% python3 -q
>>> import numpy as np
>>> import numpy.linalg as la
>>> np.set_printoptions(precision=2, suppress=True, linewidth=160)
>>> mat = np.loadtxt("out1.csv", delimiter=",")
>>> mat
array([[ -0.34,  -0.5 ,   0.19,  -0.32,  -0.5 ,   0.1 ,  -0.14],
       [  2.53,   1.85,   0.28,   2.26,   0.9 ,   0.33,   1.03],
       [ -3.91,  -2.02,  -0.79,  -2.93,  -0.59,  -0.55,  -0.15],
       [  5.73,   2.71,  -0.12,   4.09,   1.05,   0.45,   1.9 ],
       [  2.6 ,   1.16,   0.4 ,   1.97,   0.66,   0.5 ,   0.63],
       [ 11.44,   5.44,   0.21,   8.9 ,   2.04,   2.19,   2.65],
       [  7.26,   3.58,   0.05,   5.47,   1.74,   1.15,   1.13],
       [-16.31,  -9.55,  -0.28, -12.7 ,  -4.07,  -1.71,  -2.75],
       [ -1.7 ,  -0.4 ,   0.13,  -1.56,  -0.59,  -0.24,  -0.15],
       [ 13.78,   7.11,   0.59,  10.53,   3.05,   2.06,   3.06],
       [ -6.5 ,  -3.14,   0.09,  -5.46,  -1.09,  -0.45,  -1.46],
       [-17.04,  -9.87,   0.29, -13.37,  -3.67,  -2.15,  -3.4 ],
       [-11.9 ,  -6.42,   0.22,  -9.66,  -2.77,  -1.5 ,  -2.94],
       [ -3.87,  -2.11,  -0.61,  -2.3 ,  -0.88,  -0.81,  -0.87],
       [  0.43,   0.61,  -0.15,   0.4 ,   0.26,   0.16,   0.19],
       [  8.94,   4.3 ,   0.44,   6.49,   2.  ,   0.98,   1.44],
       [ -1.48,  -0.52,   0.09,  -1.36,  -0.5 ,  -0.06,  -0.4 ],
       [  3.12,   2.24,  -0.13,   3.07,   1.49,   0.86,   0.95],
       [ -5.59,  -3.03,  -0.08,  -3.88,  -1.57,  -1.04,  -1.02],
       [  7.55,   4.08,   0.11,   5.65,   1.54,   0.85,   1.4 ],
       [ -6.4 ,  -4.31,  -0.6 ,  -5.04,  -1.29,  -0.3 ,  -1.37],
       [-10.91,  -6.09,   0.5 ,  -8.07,  -2.53,  -0.64,  -2.07],
       [ -4.72,  -2.36,   0.25,  -3.28,  -1.05,  -0.55,  -0.8 ],
       [ -5.31,  -2.35,   0.37,  -4.08,  -1.31,  -0.41,  -1.06],
       [  3.9 ,   1.53,  -0.22,   2.95,   0.69,   0.18,   0.7 ],
       [ 12.71,   7.4 ,   0.19,   9.8 ,   2.83,   1.49,   3.09],
       [  7.22,   3.34,  -0.47,   4.77,   1.66,   0.83,   1.7 ],
       [  3.31,   2.39,   0.11,   2.86,   0.64,   0.28,   0.89],
       [-11.73,  -6.16,  -0.04,  -8.96,  -2.35,  -1.54,  -2.43],
       [  2.19,   1.02,   0.09,   2.07,   0.72,   0.12,   0.18],
       [ -8.23,  -4.6 ,  -0.09,  -6.11,  -1.72,  -1.07,  -2.11],
       [ -6.88,  -3.71,  -1.21,  -4.89,  -0.99,  -0.52,  -1.39]])
>>> u = np.array([0, -2, 1])
>>> np.convolve(mat[14], u)
array([ 0.  , -0.86, -0.79,  0.91, -0.95, -0.12, -0.06, -0.22,  0.19])
>>> np.polyval(u, mat[14])
array([ 0.14, -0.22,  1.3 ,  0.2 ,  0.48,  0.68,  0.62])
>>> np.correlate(mat[14], mat[13], "full")
array([-0.37, -0.88, -0.74, -1.75, -2.08, -1.64, -4.3 , -3.18, -0.96, -2.63, -1.46, -1.02, -0.74])
>>> np.cross(mat[14, :3], mat[13, :3])
array([-0.69,  0.84,  1.45])
>>> vec = np.array([0, 3, 2, 5, 3, 3, 2])
>>> h1 = np.maximum(mat @ vec, 0)
>>> np.tanh(mat @ vec)
array([-1.,  1., -1.,  1.,  1.,  1.,  1., -1., -1.,  1., -1., -1., -1., -1.,  1.,  1., -1.,  1., -1.,  1., -1., -1., -1., -1.,  1.,  1.,  1.,  1., -1.,  1.,
       -1., -1.])
>>> np.flatnonzero(h1 > 1e-9)
array([ 1,  3,  4,  5,  6,  9, 14, 15, 17, 19, 24, 25, 26, 27, 29])
>>> mat.T @ h1
array([5593.21, 2918.39,  108.05, 4264.77, 1228.75,  774.8 , 1248.33])
>>> C2 = np.cov(mat, rowvar=False)
>>> C2.shape
(7, 7)
>>> mat.std(axis=0)
array([8.01, 4.36, 0.39, 6.15, 1.79, 1.02, 1.71])
>>> np.median(mat, axis=0)
array([-0.91, -0.45,  0.09, -0.84, -0.5 ,  0.02, -0.15])
>>> round(np.corrcoef(mat[:, 1], mat[:, 5])[0, 1], 2)
np.float64(0.95)
>>> w1 = np.array([[-5, 0, 3],
...     [-5, 2, -2],
...     [-4, 4, -3],
...     [4, 3, 0],
...     [5, 3, 3],
...     [-3, 5, 5],
...     [5, 1, 3]])
>>> b = np.array([2, 2, 2])
>>> H = np.maximum(mat @ w1 + b, 0)
>>> (H > 0).astype(int)
array([[1, 0, 0],
       [0, 1, 1],
       [1, 0, 0],
       [0, 1, 1],
       [0, 1, 1],
       [0, 1, 1],
       [0, 1, 1],
       [1, 0, 0],
       [1, 0, 0],
       [0, 1, 1],
       [1, 0, 0],
       [1, 0, 0],
       [1, 0, 0],
       [1, 0, 0],
       [1, 1, 1],
       [0, 1, 1],
       [1, 0, 0],
       [0, 1, 1],
       [1, 0, 0],
       [0, 1, 1],
       [1, 0, 0],
       [1, 0, 0],
       [1, 0, 0],
       [1, 0, 0],
       [0, 1, 1],
       [0, 1, 1],
       [0, 1, 1],
       [0, 1, 1],
       [1, 0, 0],
       [0, 1, 1],
       [1, 0, 0],
       [1, 0, 0]])
>>> cent = np.array([[2, 0, 0], [1, 1, 1], [1, 2, 0]])
>>> w1 @ cent
array([[ -7,   6,   0],
       [-10,  -2,   2],
       [ -7,  -2,   4],
       [ 11,   3,   3],
       [ 16,   9,   3],
       [  4,  15,   5],
       [ 14,   7,   1]])
>>> (H @ cent).round(6).argmax(axis=1)
array([0, 1, 0, 1, 1, 1, 1, 0, 0, 1, 0, 0, 0, 0, 1, 1, 0, 1, 0, 1, 0, 0, 0, 0, 1, 1, 1, 1, 0, 1, 0, 0])
>>> u, r1 = mat[7], mat[26]
>>> round(float(u @ r1), 2)
-222.95
>>> round(float(u @ u), 2)
545.64
>>> p = (u @ r1) / (u @ u) * u
>>> np.round(la.norm(u + r1) ** 2 + la.norm(u - r1) ** 2, 2)
np.float64(1276.46)
>>> np.round((r1 - p) @ u, 2)
np.float64(0.0)
>>> M = np.load("m.npy")
>>> M
array([[-1,  0,  2,  0, -2,  1, -1],
       [-1, -3,  2, -2, -3,  3, -2],
       [ 1, -2, -3,  3,  2,  0,  3],
       [ 2,  1, -2,  1, -2,  2,  2],
       [ 2,  2,  1, -2,  2, -3,  0],
       [ 2,  2,  3,  3, -2,  3,  0],
       [-3,  3,  0, -2,  2, -1,  1]])
>>> rng = np.random.default_rng(906410)
>>> z = rng.permutation(7)
>>> A2 = mat[:, z] * rng.choice([-1, 1], 7)
>>> A2
array([[ -0.1 ,   0.32,  -0.34,  -0.5 ,  -0.5 ,  -0.19,  -0.14],
       [ -0.33,  -2.26,   2.53,   1.85,   0.9 ,  -0.28,   1.03],
       [  0.55,   2.93,  -3.91,  -2.02,  -0.59,   0.79,  -0.15],
       [ -0.45,  -4.09,   5.73,   2.71,   1.05,   0.12,   1.9 ],
       [ -0.5 ,  -1.97,   2.6 ,   1.16,   0.66,  -0.4 ,   0.63],
       [ -2.19,  -8.9 ,  11.44,   5.44,   2.04,  -0.21,   2.65],
       [ -1.15,  -5.47,   7.26,   3.58,   1.74,  -0.05,   1.13],
       [  1.71,  12.7 , -16.31,  -9.55,  -4.07,   0.28,  -2.75],
       [  0.24,   1.56,  -1.7 ,  -0.4 ,  -0.59,  -0.13,  -0.15],
       [ -2.06, -10.53,  13.78,   7.11,   3.05,  -0.59,   3.06],
       [  0.45,   5.46,  -6.5 ,  -3.14,  -1.09,  -0.09,  -1.46],
       [  2.15,  13.37, -17.04,  -9.87,  -3.67,  -0.29,  -3.4 ],
       [  1.5 ,   9.66, -11.9 ,  -6.42,  -2.77,  -0.22,  -2.94],
       [  0.81,   2.3 ,  -3.87,  -2.11,  -0.88,   0.61,  -0.87],
       [ -0.16,  -0.4 ,   0.43,   0.61,   0.26,   0.15,   0.19],
       [ -0.98,  -6.49,   8.94,   4.3 ,   2.  ,  -0.44,   1.44],
       [  0.06,   1.36,  -1.48,  -0.52,  -0.5 ,  -0.09,  -0.4 ],
       [ -0.86,  -3.07,   3.12,   2.24,   1.49,   0.13,   0.95],
       [  1.04,   3.88,  -5.59,  -3.03,  -1.57,   0.08,  -1.02],
       [ -0.85,  -5.65,   7.55,   4.08,   1.54,  -0.11,   1.4 ],
       [  0.3 ,   5.04,  -6.4 ,  -4.31,  -1.29,   0.6 ,  -1.37],
       [  0.64,   8.07, -10.91,  -6.09,  -2.53,  -0.5 ,  -2.07],
       [  0.55,   3.28,  -4.72,  -2.36,  -1.05,  -0.25,  -0.8 ],
       [  0.41,   4.08,  -5.31,  -2.35,  -1.31,  -0.37,  -1.06],
       [ -0.18,  -2.95,   3.9 ,   1.53,   0.69,   0.22,   0.7 ],
       [ -1.49,  -9.8 ,  12.71,   7.4 ,   2.83,  -0.19,   3.09],
       [ -0.83,  -4.77,   7.22,   3.34,   1.66,   0.47,   1.7 ],
       [ -0.28,  -2.86,   3.31,   2.39,   0.64,  -0.11,   0.89],
       [  1.54,   8.96, -11.73,  -6.16,  -2.35,   0.04,  -2.43],
       [ -0.12,  -2.07,   2.19,   1.02,   0.72,  -0.09,   0.18],
       [  1.07,   6.11,  -8.23,  -4.6 ,  -1.72,   0.09,  -2.11],
       [  0.52,   4.89,  -6.88,  -3.71,  -0.99,   1.21,  -1.39]])
>>> U, _, vt = la.svd(mat.T @ A2)
>>> np.round(U @ vt, 2) + 0
array([[ 0.,  0.,  1.,  0.,  0.,  0.,  0.],
       [ 0.,  0.,  0.,  1.,  0.,  0.,  0.],
       [ 0.,  0.,  0.,  0.,  0., -1.,  0.],
       [ 0., -1.,  0.,  0.,  0.,  0.,  0.],
       [ 0.,  0.,  0.,  0.,  1.,  0.,  0.],
       [-1.,  0.,  0.,  0.,  0.,  0.,  0.],
       [ 0.,  0.,  0.,  0.,  0.,  0.,  1.]])
>>> z
array([5, 3, 0, 1, 4, 2, 6])
>>> np.round(la.lstsq(mat, A2)[0], 2) + 0
array([[ 0.,  0.,  1.,  0.,  0.,  0.,  0.],
       [ 0.,  0.,  0.,  1.,  0.,  0.,  0.],
       [ 0.,  0.,  0.,  0.,  0., -1.,  0.],
       [ 0., -1.,  0.,  0.,  0.,  0.,  0.],
       [ 0.,  0.,  0.,  0.,  1.,  0.,  0.],
       [-1.,  0.,  0.,  0.,  0.,  0.,  0.],
       [ 0.,  0.,  0.,  0.,  0.,  0.,  1.]])
>>> z = A2[:, 5] > np.median(A2[:, 5])
>>> u = A2[z].mean(axis=0) - A2[~z].mean(axis=0)
>>> round(float((((A2 - A2.mean(axis=0)) @ u > 0) == z).mean()), 2)
0.56
>>> np.argsort(-np.abs(u).round(6), kind="stable")
array([2, 1, 3, 5, 6, 4, 0])
>>> ((A2 - A2.mean(axis=0)) @ u > 0).astype(int)
array([0, 0, 1, 0, 0, 0, 0, 1, 1, 0, 1, 1, 1, 1, 0, 0, 1, 0, 1, 0, 1, 1, 1, 1, 0, 0, 0, 0, 1, 0, 1, 1])
>>> M @ M
array([[  4,  -9,  -7,  15,  -2,   9,   6],
       [  8,  -3,  -4,  29,   3,   6,   7],
       [ -1,  28,   3, -12,   2,  -8,   3],
       [ -9,   8,  14,  -1, -17,  17,  -6],
       [ -9, -12,   2, -16,   6, -11,  -7],
       [  7,  -7,   0,  21, -20,  29,   9],
       [ -5,  -6,   3, -17,   9,  -8,  -6]])
>>> la.matrix_power(M, 4)
array([[ -133,  -160,   211,   -13,  -442,   528,   -91],
       [ -269,   -63,   377,    11,  -565,   664,  -168],
       [  236,   -73,  -251,   522,   495,  -347,   167],
       [  325,   562,     7,   661,  -409,   566,   358],
       [  -86,    92,  -116,  -699,   451,  -770,  -135],
       [  121,   109,   260,   657, -1011,  1367,   214],
       [  -25,    -5,  -170,  -478,   447,  -677,   -60]])
>>> np.sort(np.abs(la.eigvals(M)))
array([2.  , 2.  , 2.05, 3.82, 5.03, 5.03, 6.91])
>>> (M - M.T) / 2
array([[ 0. ,  0.5,  0.5, -1. , -2. , -0.5,  1. ],
       [-0.5,  0. ,  2. , -1.5, -2.5,  0.5, -2.5],
       [-0.5, -2. ,  0. ,  2.5,  0.5, -1.5,  1.5],
       [ 1. ,  1.5, -2.5,  0. ,  0. , -0.5,  2. ],
       [ 2. ,  2.5, -0.5,  0. ,  0. , -0.5, -1. ],
       [ 0.5, -0.5,  1.5,  0.5,  0.5,  0. ,  0.5],
       [-1. ,  2.5, -1.5, -2. ,  1. , -0.5,  0. ]])
>>> la.determinant(M)
Traceback (most recent call last):
  File "<python-input-52>", line 1, in <module>
    la.determinant(M)
    ^^^^^^^^^^^^^^
AttributeError: module 'numpy.linalg' has no attribute 'determinant'
>>> np.allclose(M @ M.T, M.T @ M)
False
>>> q, R = la.qr(M)
>>> np.round(q @ R, 2) + 0
array([[-1.,  0.,  2.,  0., -2.,  1., -1.],
       [-1., -3.,  2., -2., -3.,  3., -2.],
       [ 1., -2., -3.,  3.,  2.,  0.,  3.],
       [ 2.,  1., -2.,  1., -2.,  2.,  2.],
       [ 2.,  2.,  1., -2.,  2., -3.,  0.],
       [ 2.,  2.,  3.,  3., -2.,  3.,  0.],
       [-3.,  3.,  0., -2.,  2., -1.,  1.]])
>>> np.allclose(R.T @ R, M.T @ M)
True
>>> np.abs(np.diag(R))
array([4.9 , 5.55, 5.42, 4.48, 4.2 , 1.86, 1.06])
>>> q.round(2) + 0
array([[-0.2 ,  0.02,  0.34,  0.22,  0.19,  0.48, -0.72],
       [-0.2 , -0.53,  0.46, -0.3 ,  0.24, -0.56, -0.14],
       [ 0.2 , -0.38, -0.45,  0.37, -0.37, -0.32, -0.48],
       [ 0.41,  0.15, -0.35, -0.11,  0.78, -0.14, -0.2 ],
       [ 0.41,  0.33,  0.16, -0.63, -0.4 , -0.07, -0.37],
       [ 0.41,  0.33,  0.53,  0.56,  0.  , -0.35,  0.08],
       [-0.61,  0.59, -0.19,  0.03, -0.01, -0.45, -0.2 ]])
>>> np.round(q.T @ q, 2) + 0
array([[1., 0., 0., 0., 0., 0., 0.],
       [0., 1., 0., 0., 0., 0., 0.],
       [0., 0., 1., 0., 0., 0., 0.],
       [0., 0., 0., 1., 0., 0., 0.],
       [0., 0., 0., 0., 1., 0., 0.],
       [0., 0., 0., 0., 0., 1., 0.],
       [0., 0., 0., 0., 0., 0., 1.]])
>>> R
array([[ 4.9 ,  0.41, -0.61,  3.06, -0.61,  0.61,  1.43],
       [ 0.  ,  5.55,  1.13, -0.77,  1.67, -1.85,  0.8 ],
       [ 0.  ,  0.  ,  5.42, -0.97, -3.37,  2.3 , -3.51],
       [ 0.  ,  0.  ,  0.  ,  4.48, -0.92,  2.66,  1.3 ],
       [ 0.  ,  0.  ,  0.  ,  0.  , -4.2 ,  3.65, -0.22],
       [ 0.  ,  0.  ,  0.  ,  0.  ,  0.  , -1.86, -1.07],
       [ 0.  ,  0.  ,  0.  ,  0.  ,  0.  ,  0.  , -1.06]])
>>> W0 = np.load("a.npy")
>>> W0
array([[ 0,  1,  4,  5,  0,  0,  3,  4, -5],
       [-2,  2,  4,  5,  1, -1,  1, -5, -4],
       [ 5,  4,  4, -4, -5, -2,  0,  5,  1],
       [ 3, -4,  1,  2, -4,  5,  4,  5, -4],
       [-4,  4,  1, -5, -1,  1,  1, -5, -3]])
>>> u = np.array([0, -1, 1])
>>> np.correlate(W0[0], W0[4], "full")
array([  0,  -3, -17, -34, -20,   8, -13, -51, -19,  49,   0, -44, -12,  41,  -1, -36,  20])
